$ ipython --no-banner

In [1]: import numpy as np

In [2]: np.set_printoptions(suppress=True, linewidth=160)

In [3]: F = -2 * np.eye(3) + np.eye(3, k=1)

In [4]: F
Out[4]: 
array([[-2.,  1.,  0.],
       [ 0., -2.,  1.],
       [ 0.,  0., -2.]])

In [5]: F.shape
Out[5]: (3, 3)

In [6]: np.round(F.mean(axis=0), 2)
Out[6]: array([-0.67, -0.33, -0.33])

In [7]: F - F[0]
Out[7]: 
array([[ 0.,  0.,  0.],
       [ 2., -3.,  1.],
       [ 2., -1., -2.]])

In [8]: np.round(np.linalg.svd(F, compute_uv=False), 2)
Out[8]: array([2.76, 2.12, 1.36])

In [9]: np.diff(F, axis=0)
Out[9]: 
array([[ 2., -3.,  1.],
       [ 0.,  2., -3.]])

In [10]: np.round(np.linalg.norm(F), 2)
Out[10]: np.float64(3.74)

In [11]: out = np.linalg.inv(F)

In [12]: np.round(np.linalg.cond(F), 2)
Out[12]: np.float64(2.03)

In [13]: F @ out
Out[13]: 
array([[1., 0., 0.],
       [0., 1., 0.],
       [0., 0., 1.]])

In [14]: np.round(np.linalg.det(F) * out, 2)
Out[14]: 
array([[4., 2., 1.],
       [0., 4., 2.],
       [0., 0., 4.]])

In [15]: np.allclose(out, F.T)
Out[15]: False

In [16]: out.round(2)
Out[16]: 
array([[-0.5 , -0.25, -0.12],
       [-0.  , -0.5 , -0.25],
       [-0.  , -0.  , -0.5 ]])

In [17]: (np.abs(out) > 1e-9).astype(int)
Out[17]: 
array([[1, 1, 1],
       [0, 1, 1],
       [0, 0, 1]])

In [18]: np.round(np.linalg.inv(out), 2)
Out[18]: 
array([[-2.,  1., -0.],
       [-0., -2.,  1.],
       [-0., -0., -2.]])

In [19]: round(float(np.linalg.norm(out) ** 2 / np.linalg.norm(out, 2) ** 2), 2)
Out[19]: 1.66

In [20]: np.round(np.linalg.norm(out, 2), 2)
Out[20]: np.float64(0.73)

In [21]: round(np.linalg.norm(out[0] - out[2]), 2)
Out[21]: np.float64(0.67)

In [22]: vals, vecs = np.linalg.eig(F)

In [23]: np.round(np.sort(np.linalg.eigvals(F @ F)), 2)
Out[23]: array([4., 4., 4.])

In [24]: vals
Out[24]: array([-2., -2., -2.])

In [25]: np.round(np.sort(np.linalg.eigvals(F.T)), 2)
Out[25]: array([-2., -2., -2.])

In [26]: np.prod(vals)
Out[26]: np.float64(-8.0)

In [27]: np.round(np.sort(np.linalg.eigvals(np.linalg.inv(F))), 2)
Out[27]: array([-0.5, -0.5, -0.5])

In [28]: F @ vecs[:, 0] - vals[0] * vecs[:, 0]
Out[28]: array([0., 0., 0.])

In [29]: K = np.load("data.npy")

In [30]: K
Out[30]: 
array([[0, 0, 0, 0, 1, 0, 0],
       [0, 0, 1, 1, 0, 0, 0],
       [0, 1, 0, 0, 0, 0, 1],
       [0, 1, 0, 0, 0, 0, 1],
       [1, 0, 0, 0, 0, 0, 0],
       [0, 0, 0, 0, 0, 0, 0],
       [0, 0, 1, 1, 0, 0, 0]])

In [31]: left, sv, vt = np.linalg.svd(K)

In [32]: sv.round(2) + 0
Out[32]: array([2., 2., 1., 1., 0., 0., 0.])

In [33]: out = left[:, :4] @ np.diag(sv[:4]) @ vt[:4]

In [34]: np.linalg.matrix_rank(K, rtol=0.05)
Out[34]: np.int64(4)

In [35]: np.round(np.linalg.norm(K - out, 2), 2), round(sv[4], 2)
Out[35]: (np.float64(0.0), np.float64(0.0))

In [36]: np.linalg.matrix_rank(out)
Out[36]: np.int64(4)

In [37]: out.round(2) + 0
Out[37]: 
array([[0., 0., 0., 0., 1., 0., 0.],
       [0., 0., 1., 1., 0., 0., 0.],
       [0., 1., 0., 0., 0., 0., 1.],
       [0., 1., 0., 0., 0., 0., 1.],
       [1., 0., 0., 0., 0., 0., 0.],
       [0., 0., 0., 0., 0., 0., 0.],
       [0., 0., 1., 1., 0., 0., 0.]])

In [38]: vals, vecs = np.linalg.eigh(K)

In [39]: np.round(vecs.T @ K @ vecs, 2) + 0
Out[39]: 
array([[-2.,  0.,  0.,  0.,  0.,  0.,  0.],
       [ 0., -1.,  0.,  0.,  0.,  0.,  0.],
       [ 0.,  0.,  0.,  0.,  0.,  0.,  0.],
       [ 0.,  0.,  0.,  0.,  0.,  0.,  0.],
       [ 0.,  0.,  0.,  0.,  0.,  0.,  0.],
       [ 0.,  0.,  0.,  0.,  0.,  1.,  0.],
       [ 0.,  0.,  0.,  0.,  0.,  0.,  2.]])

In [40]: np.round(vecs.T @ vecs, 2) + 0
Out[40]: 
array([[1., 0., 0., 0., 0., 0., 0.],
       [0., 1., 0., 0., 0., 0., 0.],
       [0., 0., 1., 0., 0., 0., 0.],
       [0., 0., 0., 1., 0., 0., 0.],
       [0., 0., 0., 0., 1., 0., 0.],
       [0., 0., 0., 0., 0., 1., 0.],
       [0., 0., 0., 0., 0., 0., 1.]])

In [41]: vals.round(2) + 0
Out[41]: array([-2., -1.,  0.,  0.,  0.,  1.,  2.])

In [42]: np.round(np.abs(vecs[:, -1]), 2)
Out[42]: array([0. , 0.5, 0.5, 0.5, 0. , 0. , 0.5])

In [43]: np.round(np.linalg.eigvalsh(K @ K), 2)
Out[43]: array([0., 0., 0., 1., 1., 4., 4.])

In [44]: arr = np.load("layer8.npy")

In [45]: arr
Out[45]: 
array([[ 14.,  16.,   8.,  -4., -16.],
       [ 16.,  14.,   8.,  -4., -16.],
       [  8.,   8.,   2.,  -2.,  -8.],
       [ -4.,  -4.,  -2.,  -1.,   4.],
       [-16., -16.,  -8.,   4.,  14.]])

In [46]: rng = np.random.default_rng(975)

In [47]: labels = rng.permutation(5)

In [48]: labels
Out[48]: array([4, 3, 0, 1, 2])

In [49]: out = arr[labels][:, labels]

In [50]: np.trace(out)
Out[50]: np.float64(43.0)

In [51]: out
Out[51]: 
array([[ 14.,   4., -16., -16.,  -8.],
       [  4.,  -1.,  -4.,  -4.,  -2.],
       [-16.,  -4.,  14.,  16.,   8.],
       [-16.,  -4.,  16.,  14.,   8.],
       [ -8.,  -2.,   8.,   8.,   2.]])

In [52]: proj = np.triu(np.array([[-1, 0, 0, 2, 0],
    ...:     [-1, 1, 2, -1, -2],
    ...:     [0, 2, -1, 2, 1],
    ...:     [0, -1, 1, 0, 1],
    ...:     [2, -2, 1, 0, 2]]), 1) + np.eye(5)

In [53]: out = proj @ arr @ np.linalg.inv(proj)

In [54]: np.round(np.poly(out), 2)
Out[54]: array([    1.,   -43.,  -384., -1192., -1616.,  -816.])

In [55]: round(np.linalg.eigvalsh(arr).min(), 2)
Out[55]: np.float64(-2.0)

In [56]: round(float(np.linalg.det(arr)), 2)
Out[56]: 816.0

In [57]: round(float(np.abs(np.linalg.eigvals(arr)).max()), 2)
Out[57]: 51.0

In [58]: np.allclose(arr, arr.T)
Out[58]: True

In [59]: np.round(np.linalg.matrix_power(arr, 3), 2)
Out[59]: 
array([[ 40040.,  40048.,  20024., -10012., -40048.],
       [ 40048.,  40040.,  20024., -10012., -40048.],
       [ 20024.,  20024.,  10004.,  -5006., -20024.],
       [-10012., -10012.,  -5006.,   2495.,  10012.],
       [-40048., -40048., -20024.,  10012.,  40040.]])

In [60]: W2 = np.array([[-2, 1, 2, 2, 2, 1, -1, -1],
    ...:     [-2, 0, -1, 2, -2, 0, -2, -2],
    ...:     [-2, -2, -1, -2, 1, 1, 2, 0]])

In [61]: m1 = rng.normal(size=(23, 3)) @ W2 + np.array([1, -1, -3, 3, -2, -2, 2, -1])

In [62]: m1.round(2)
Out[62]: 
array([[ 0.97, -2.33, -3.98,  1.01, -1.8 , -1.82,  3.67, -0.34],
       [-0.35, -2.32, -5.34,  2.83, -4.43, -2.18,  1.61, -2.15],
       [ 8.7 ,  2.62, -0.7 ,  3.56, -2.56, -4.58,  0.92,  2.05],
       [-2.06,  0.11, -1.82,  6.48, -1.75, -1.2 , -0.57, -3.36],
       [ 2.96, -0.1 ,  0.38,  1.23,  3.02, -1.25,  4.57,  1.67],
       [ 5.19, -5.09, -4.48, -7.  ,  1.78, -1.74, 10.81,  4.91],
       [ 1.67, -4.27, -6.63, -1.58, -3.68, -2.35,  5.26,  0.31],
       [-2.41, -1.44, -2.36,  3.96, -0.45, -0.61,  1.82, -2.4 ],
       [-2.03, -1.66, -5.07,  5.09, -5.07, -1.95, -0.27, -3.75],
       [-2.59, -2.98, -3.77,  1.94, -0.73, -0.5 ,  3.4 , -1.92],
       [-3.32, -4.78, -6.86,  0.88, -3.76, -0.96,  3.55, -2.67],
       [ 0.99, -3.25, -4.45, -0.54, -1.27, -1.59,  5.05,  0.28],
       [ 2.2 ,  0.83,  2.3 ,  2.33,  5.07, -0.57,  4.24,  1.5 ],
       [ 2.22,  1.8 ,  0.16,  5.68, -0.3 , -2.13,  0.17, -0.88],
       [ 3.2 , -0.49, -1.41,  1.49,  0.34, -2.01,  3.67,  1.02],
       [ 3.83, -0.78, -3.09,  1.62, -2.27, -2.86,  2.87,  0.6 ],
       [ 4.43, -2.66, -4.11, -1.86, -1.26, -2.58,  5.92,  2.2 ],
       [ 4.98,  0.42, -3.89,  3.77, -5.42, -4.15,  0.27, -0.36],
       [ 1.62,  4.09,  2.3 ,  9.23,  0.13, -2.05, -2.56, -2.14],
       [ 0.6 , -5.22, -7.1 , -2.45, -3.22, -1.84,  6.15,  0.22],
       [-3.42, -2.15, -4.5 ,  4.64, -3.39, -1.07,  0.59, -3.8 ],
       [-2.74, -2.69, -2.72,  1.92,  0.74, -0.08,  3.79, -1.62],
       [-0.13, -7.26, -6.82, -6.22,  0.29, -0.5 , 10.13,  1.96]])

In [63]: round(np.linalg.norm(m1[13] - m1[17]), 2)
Out[63]: np.float64(7.75)

In [64]: np.round(np.linalg.norm(m1) ** 2 / np.linalg.norm(m1, 2) ** 2, 2)
Out[64]: np.float64(1.98)

In [65]: np.round(np.linalg.norm(m1, axis=0), 2)
Out[65]: array([15.8 , 15.16, 20.08, 19.45, 13.6 ,  9.92, 21.73, 10.62])

In [66]: np.round(np.linalg.norm(m1, 1), 2), round(float(np.linalg.norm(m1, np.inf)), 2)
Out[66]: (np.float64(84.23), 41.0)

In [67]: round(np.linalg.norm(m1, 2), 2)
Out[67]: np.float64(32.77)

In [68]: round(m1[13] @ m1[17], 2)
Out[68]: np.float64(43.43)

In [69]: cen = m1 - m1.mean(axis=0)

In [70]: vecs = np.linalg.svd(cen)[2][:4]

In [71]: out = cen - cen @ vecs.T @ vecs

In [72]: np.round((cen @ vecs.T).std(axis=0), 2) + 0
Out[72]: array([5.78, 4.22, 2.93, 0.  ])

In [73]: np.round(np.diag(vecs.T @ vecs), 2)
Out[73]: array([0.73, 0.54, 0.58, 0.49, 0.72, 0.37, 0.34, 0.22])

In [74]: out = m1 / np.linalg.norm(m1, axis=1, keepdims=True)

In [75]: G = out @ out.T

In [76]: np.argwhere(np.triu(np.abs(G) > 0.95, 1))
Out[76]: 
array([[ 0, 11],
       [ 6, 11],
       [ 6, 19],
       [ 8, 20],
       [ 9, 21],
       [11, 19]])

In [77]: G[18].round(2)
Out[77]: 
array([-0.18,  0.08,  0.46,  0.7 ,  0.06, -0.66, -0.45,  0.33,  0.33, -0.14, -0.29, -0.43,  0.24,  0.92,  0.1 ,  0.1 , -0.41,  0.39,  1.  , -0.55,  0.26,
       -0.14, -0.75])

In [78]: np.round(np.linalg.norm(out, axis=1), 2)
Out[78]: array([1., 1., 1., 1., 1., 1., 1., 1., 1., 1., 1., 1., 1., 1., 1., 1., 1., 1., 1., 1., 1., 1., 1.])

In [79]: r0 = np.array([2, -2, 0])

In [80]: np.round(np.convolve(m1[7], r0), 2)
Out[80]: array([-4.81,  1.93, -1.84, 12.65, -8.84, -0.31,  4.85, -8.44,  4.81,  0.  ])

In [81]: data = np.array([[1, -1, 0, 1, 0, 2, -1],
    ...:     [-2, -2, 1, -1, -1, -1, -2],
    ...:     [1, 0, -1, 1, 1, 1, 1],
    ...:     [2, 1, 0, 0, 1, -1, -1],
    ...:     [2, 0, -2, 1, -2, 0, 2],
    ...:     [-2, -1, -2, 0, 1, -2, -1],
    ...:     [1, -2, -2, -1, -2, 0, 1]])

In [82]: O, vecs = np.linalg.qr(data[:, :6])[0], np.linalg.qr(data[:, 6:])[0]

In [83]: sv = np.linalg.svd(O.T @ vecs, compute_uv=False)

In [84]: sv.round(2)
Out[84]: array([0.96])

In [85]: np.round(np.linalg.norm(O @ O.T - vecs @ vecs.T, 2), 2)
Out[85]: np.float64(1.0)

In [86]: np.round(np.degrees(np.arccos(sv.clip(0, 1))), 2)
Out[86]: array([15.75])

In [87]: np.trace(data)
Out[87]: np.int64(-5)

In [88]: data @ data
Out[88]: 
array([[ 0,  2, -3,  3,  6, -2, -3],
       [-1, 10,  5,  2,  7,  2,  5],
       [ 3, -3, -5,  0, -3, -2, -1],
       [ 3, -1,  3,  3, -2,  5, -2],
       [ 0, -5,  2, -4, -1,  1, -7],
       [ 3,  8,  5, -1, -3, -1,  5],
       [-2,  0,  2, -2,  1,  3, -1]])

In [89]: round(np.linalg.det(data), 2)
Out[89]: np.float64(336.0)

In [90]: (data + data.T) / 2
Out[90]: 
array([[ 1. , -1.5,  0.5,  1.5,  1. ,  0. ,  0. ],
       [-1.5, -2. ,  0.5,  0. , -0.5, -1. , -2. ],
       [ 0.5,  0.5, -1. ,  0.5, -0.5, -0.5, -0.5],
       [ 1.5,  0. ,  0.5,  0. ,  1. , -0.5, -1. ],
       [ 1. , -0.5, -0.5,  1. , -2. ,  0.5,  0. ],
       [ 0. , -1. , -0.5, -0.5,  0.5, -2. , -0.5],
       [ 0. , -2. , -0.5, -1. ,  0. , -0.5,  1. ]])

In [91]: round(float(np.abs(np.linalg.eigvals(data)).max()), 2)
Out[91]: 3.04

In [92]: (data - data.T) / 2
Out[92]: 
array([[ 0. ,  0.5, -0.5, -0.5, -1. ,  2. , -1. ],
       [-0.5,  0. ,  0.5, -1. , -0.5,  0. ,  0. ],
       [ 0.5, -0.5,  0. ,  0.5,  1.5,  1.5,  1.5],
       [ 0.5,  1. , -0.5,  0. ,  0. , -0.5,  0. ],
       [ 1. ,  0.5, -1.5,  0. ,  0. , -0.5,  2. ],
       [-2. ,  0. , -1.5,  0.5,  0.5,  0. , -0.5],
       [ 1. ,  0. , -1.5,  0. , -2. ,  0.5,  0. ]])

In [93]: np.allclose(data @ data.T, data.T @ data)
Out[93]: False

In [94]: G = data.T @ data

In [95]: np.diag(G)
Out[95]: array([19, 11, 14,  5, 12, 11, 13])

In [96]: np.trace(G), (data ** 2).sum()
Out[96]: (np.int64(85), np.int64(85))

In [97]: (data @ data.T).shape
Out[97]: (7, 7)
